$ python -q
>>> import numpy as np
>>> np.set_printoptions(precision=3, suppress=True, linewidth=160)
>>> K = np.load("dump.npy")
>>> K
array([[ 0, -6, -5],
       [ 6,  0,  5],
       [ 5, -5,  0]])
>>> # rows and columns are dependent
>>> round(float(np.linalg.det(K.T)), 3)
-0.0
>>> np.kron(np.eye(2, dtype=int), K)
array([[ 0, -6, -5,  0,  0,  0],
       [ 6,  0,  5,  0,  0,  0],
       [ 5, -5,  0,  0,  0,  0],
       [ 0,  0,  0,  0, -6, -5],
       [ 0,  0,  0,  6,  0,  5],
       [ 0,  0,  0,  5, -5,  0]])
>>> np.einsum("ii->", K)
np.int64(0)
>>> np.round(np.linalg.det(K[::-1]), 3)
np.float64(-0.0)
>>> x0 = np.array([-3, 1, 1])
>>> np.round(np.linalg.svd(K, compute_uv=False), 3) + 0
array([9.274, 9.274, 0.   ])
>>> np.round(np.linalg.eigvals(K).real, 3) + 0
array([0., 0., 0.])
>>> round(np.linalg.det(K), 3)
np.float64(0.0)
>>> O = np.linalg.solve(np.eye(3) - K, np.eye(3) + K)
>>> round(float(np.linalg.det(O)), 3)
1.0
>>> np.round(O @ O.T, 3) + 0
array([[1., 0., 0.],
       [0., 1., 0.],
       [0., 0., 1.]])
>>> rk = np.linalg.matrix_rank(K)
>>> rk
np.int64(2)
>>> N = np.linalg.svd(K)[2][rk:].T
>>> N[:, 0] / N[np.abs(N[:, 0]).round(6).argmax(), 0]
array([-0.833, -0.833,  1.   ])
>>> [int(np.linalg.matrix_rank(K[:, :j + 1])) for j in range(3)]
[1, 2, 2]
>>> N.shape
(3, 1)
>>> [int(np.linalg.matrix_rank(np.delete(K, i, axis=0))) for i in range(3)]
[2, 2, 2]
>>> arr = np.loadtxt("layer6.csv", delimiter=",")
>>> arr
array([[-0.23 , -0.516, -0.476],
       [-0.49 , -0.752, -1.448],
       [ 0.485,  0.948,  1.356],
       [-0.059,  0.033, -0.09 ],
       [ 0.903,  2.41 ,  3.28 ],
       [ 0.09 ,  0.508,  0.481],
       [-1.241, -2.303, -3.453],
       [ 2.229,  4.469,  6.803],
       [ 0.171,  0.601,  0.926],
       [ 0.737,  1.623,  2.463],
       [ 1.87 ,  3.651,  5.399],
       [-1.302, -2.769, -4.158]])
>>> cen = arr - arr.mean(axis=0)
>>> vecs = np.linalg.svd(cen)[2][:1]
>>> other = cen - cen @ vecs.T @ vecs
>>> round(float(np.linalg.norm(other) / np.linalg.norm(cen)), 3)
0.032
>>> left, s, Vt = np.linalg.svd(arr)
>>> np.argmax(s[:-1] / (s[1:] + 1e-6)) + 1
np.int64(1)
>>> other = left[:, :1] @ np.diag(s[:1]) @ Vt[:1]
>>> np.linalg.matrix_rank(other)
np.int64(1)
>>> np.linalg.matrix_rank(arr, rtol=0.05)
np.int64(1)
>>> Z = arr[[0, 11]].astype(float)
>>> for _ in range(4):
...     lab = np.linalg.norm(arr[:, None] - Z, axis=-1).argmin(axis=1)
...     Z = np.array([arr[lab == j].mean(axis=0) for j in range(2)])
... 
>>> lab
array([1, 1, 0, 1, 0, 0, 1, 0, 0, 0, 0, 1])
>>> Z
array([[ 0.926,  2.03 ,  2.958],
       [-0.664, -1.261, -1.925]])
>>> np.abs(Z[1] - Z[0]).argmax()
np.int64(2)
>>> x0 = np.array([-2, 3, 2])
>>> Z @ np.eye(3)[0]
array([ 0.926, -0.664])
>>> (Z * x0).sum(axis=1)
array([10.154, -6.305])
>>> np.linalg.norm(Z @ x0) <= np.linalg.norm(Z, 2) * np.linalg.norm(x0) + 1e-9
np.True_
>>> Z @ np.ones(3)
array([ 5.915, -3.851])
>>> (Z @ x0).argmax()
np.int64(0)
>>> Z @ (2 * x0)
array([ 20.307, -12.611])
>>> Z @ x0
array([10.154, -6.305])
>>> np.einsum("ij,j->i", Z, x0)
array([10.154, -6.305])
>>> d = np.linalg.norm(arr[:, None] - arr[None], axis=-1)
>>> d.shape
(12, 12)
>>> d.mean(axis=1).argmax()
np.int64(7)
>>> d[1]
array([ 1.033,  0.   ,  3.421,  1.627,  5.856,  2.376,  2.644, 10.136,  2.811,  4.737,  8.476,  3.474])
>>> (d + 1e9 * np.eye(12)).round(6).argmin(axis=1)
array([ 3,  0,  8,  0,  9,  8, 11, 10,  5,  4,  7,  6])
>>> d[:5, :5]
array([[0.   , 1.033, 2.452, 0.693, 4.894],
       [1.033, 0.   , 3.421, 1.627, 5.856],
       [2.452, 3.421, 0.   , 1.796, 2.452],
       [0.693, 1.627, 1.796, 0.   , 4.235],
       [4.894, 5.856, 2.452, 4.235, 0.   ]])
>>> np.unravel_index(d.round(6).argmax(), d.shape)
(np.int64(7), np.int64(11))
